$ ipython --no-banner

In [1]: import numpy as np

In [2]: np.set_printoptions(precision=1, suppress=True, linewidth=160)

In [3]: def tidy(a):
   ...:     return np.round(a, 1) + 0
   ...: 

In [4]: data = np.load("sample6.npy")

In [5]: data
Out[5]: 
array([[-2, -2, -2],
       [-2, -4, -4],
       [-2, -4, -6]])

In [6]: other = data[0, 0] * data[1:] - np.outer(data[1:, 0], data[0])

In [7]: print(other)
[[0 4 4]
 [0 4 8]]

In [8]: np.linalg.matrix_rank(other), np.linalg.matrix_rank(data)
Out[8]: (np.int64(2), np.int64(3))

In [9]: np.flatnonzero(~other.round(6).any(axis=1))
Out[9]: array([], dtype=int64)

In [10]: tidy(np.linalg.norm(other, axis=1))
Out[10]: array([5.7, 8.9])

In [11]: other[0] @ other[1]
Out[11]: np.int64(48)

In [12]: print(tidy(np.linalg.norm(other, axis=0)))
[0.  5.7 8.9]

In [13]: evals, V = np.linalg.eigh(data)

In [14]: x0 = np.array([2, 2, 1])

In [15]: print(x0 @ data @ x0)
-70

In [16]: tidy(V * np.abs(evals) @ V.T)
Out[16]: 
array([[2., 2., 2.],
       [2., 4., 4.],
       [2., 4., 6.]])

In [17]: tidy(np.linalg.eigvalsh(data).min())
Out[17]: np.float64(-10.1)

In [18]: [round(float(np.linalg.det(data[:i, :i])), 2) + 0 for i in range(1, 4)]
Out[18]: [-2.0, 4.0, -8.0]

In [19]: evals, V = np.linalg.eig(data)

In [20]: tidy(evals)
Out[20]: array([-10.1,  -1.3,  -0.6])

In [21]: tidy(np.sort(np.linalg.eigvals(np.linalg.inv(data))))
Out[21]: array([-1.6, -0.8, -0.1])

In [22]: tidy(np.prod(evals))
Out[22]: np.float64(-8.0)

In [23]: tidy(data @ V[:, 0] - evals[0] * V[:, 0])
Out[23]: array([0., 0., 0.])

In [24]: tidy(np.sort(np.linalg.eigvals(data.T)))
Out[24]: array([-10.1,  -1.3,  -0.6])

In [25]: F = np.array([[-1.0, 0.5, 0.0],
    ...:     [-6.6, 10.3, -0.5],
    ...:     [0.8, -1.7, 0.7],
    ...:     [-1.1, 0.4, 0.2],
    ...:     [-2.0, 3.4, -0.1],
    ...:     [-1.4, 1.8, 0.2],
    ...:     [-2.7, 4.5, 0.2],
    ...:     [-0.9, 1.9, 0.3],
    ...:     [1.1, -1.8, 0.0],
    ...:     [0.0, 0.1, -0.1],
    ...:     [-1.6, 2.4, 0.2],
    ...:     [2.1, -2.6, 0.1],
    ...:     [-0.9, 1.5, -0.5],
    ...:     [0.6, -0.3, 0.1],
    ...:     [-1.4, 1.8, 0.3],
    ...:     [0.8, -1.2, -0.6]])

In [26]: tidy(F.sum(axis=0))
Out[26]: array([-14.2,  21. ,   0.5])

In [27]: tidy(F - F[0])
Out[27]: 
array([[ 0. ,  0. ,  0. ],
       [-5.6,  9.8, -0.5],
       [ 1.8, -2.2,  0.7],
       [-0.1, -0.1,  0.2],
       [-1. ,  2.9, -0.1],
       [-0.4,  1.3,  0.2],
       [-1.7,  4. ,  0.2],
       [ 0.1,  1.4,  0.3],
       [ 2.1, -2.3,  0. ],
       [ 1. , -0.4, -0.1],
       [-0.6,  1.9,  0.2],
       [ 3.1, -3.1,  0.1],
       [ 0.1,  1. , -0.5],
       [ 1.6, -0.8,  0.1],
       [-0.4,  1.3,  0.3],
       [ 1.8, -1.7, -0.6]])

In [28]: np.abs(F).max()
Out[28]: np.float64(10.3)

In [29]: np.unravel_index(np.abs(F).argmax(), F.shape)
Out[29]: (np.int64(1), np.int64(1))

In [30]: np.count_nonzero(F)
Out[30]: np.int64(45)

In [31]: F[16]
Traceback (most recent call last):
  Cell In[31], line 1
    F[16]
IndexError: index 16 is out of bounds for axis 0 with size 16


In [32]: tidy(np.linalg.svd(F, compute_uv=False))
Out[32]: array([15.6,  1.4,  1.1])

In [33]: lab = F[:, 2] > np.median(F[:, 2])

In [34]: u = F[lab].mean(axis=0) - F[~lab].mean(axis=0)

In [35]: tidy((((F - F.mean(axis=0)) @ u > 0) == lab).mean())
Out[35]: np.float64(0.8)

In [36]: ((F - F.mean(axis=0)) @ u > 0).astype(int)
Out[36]: array([0, 1, 0, 0, 1, 1, 1, 1, 0, 0, 1, 0, 0, 0, 1, 0])

In [37]: A = np.array([[-1, -2, 0, 0], [-1, -1, 0, 0], [0, 0, -1, -2], [0, 0, -1, -1]])

In [38]: other = np.linalg.inv(A)

In [39]: print(tidy(np.linalg.det(A) * np.linalg.det(other)))
1.0

In [40]: other
Out[40]: 
array([[ 1., -2., -0., -0.],
       [-1.,  1.,  0.,  0.],
       [-0., -0.,  1., -2.],
       [ 0.,  0., -1.,  1.]])

In [41]: A @ other
Out[41]: 
array([[1., 0., 0., 0.],
       [0., 1., 0., 0.],
       [0., 0., 1., 0.],
       [0., 0., 0., 1.]])

In [42]: np.allclose(other, A.T)
Out[42]: False

In [43]: tidy(np.linalg.cond(A))
Out[43]: np.float64(6.9)

In [44]: O, V = np.linalg.qr(other[:, :2])[0], np.linalg.qr(other[:, 2:])[0]

In [45]: sig = np.linalg.svd(O.T @ V, compute_uv=False)

In [46]: tidy(np.linalg.norm(O @ O.T - V @ V.T, 2))
Out[46]: np.float64(1.0)

In [47]: tidy(sig)
Out[47]: array([0., 0.])

In [48]: (sig > 0.9).sum()
Out[48]: np.int64(0)

In [49]: E = np.load("dump.npy")

In [50]: E
Out[50]: 
array([[-2.,  1.,  1.,  1.,  1.],
       [ 1., -2.,  1.,  1.,  1.],
       [ 1.,  1., -2.,  1.,  1.],
       [ 1.,  1.,  1., -2.,  1.],
       [ 1.,  1.,  1.,  1., -2.]])

In [51]: evals, V = np.linalg.eigh(E)

In [52]: x0 = np.array([8, -3, 8, -1, -8])

In [53]: print(tidy(V * np.abs(evals) @ V.T))
[[ 2.8 -0.2 -0.2 -0.2 -0.2]
 [-0.2  2.8 -0.2 -0.2 -0.2]
 [-0.2 -0.2  2.8 -0.2 -0.2]
 [-0.2 -0.2 -0.2  2.8 -0.2]
 [-0.2 -0.2 -0.2 -0.2  2.8]]

In [54]: np.abs(E).sum(axis=1).max(), tidy(np.abs(evals).max())
Out[54]: (np.float64(6.0), np.float64(3.0))

In [55]: tidy(x0 @ E @ x0 / (x0 @ x0)), tidy(evals[0]), evals[-1]
Out[55]: (np.float64(-2.9), np.float64(-3.0), np.float64(2.0))

In [56]: print(tidy(np.linalg.eigvalsh(E[1:, 1:])))
[-3. -3. -3.  1.]

In [57]: x0 @ E @ x0
Out[57]: np.float64(-590.0)

In [58]: rng = np.random.default_rng(85703)

In [59]: lab = rng.permutation(5)

In [60]: lab
Out[60]: array([2, 0, 3, 4, 1])

In [61]: other = E[lab][:, lab]

In [62]: print(np.trace(other))
-10.0

In [63]: np.diag(other)
Out[63]: array([-2., -2., -2., -2., -2.])

In [64]: print(other)
[[-2.  1.  1.  1.  1.]
 [ 1. -2.  1.  1.  1.]
 [ 1.  1. -2.  1.  1.]
 [ 1.  1.  1. -2.  1.]
 [ 1.  1.  1.  1. -2.]]

In [65]: tidy(np.linalg.det(other)), tidy(np.linalg.det(E[lab]))
Out[65]: (np.float64(162.0), np.float64(162.0))
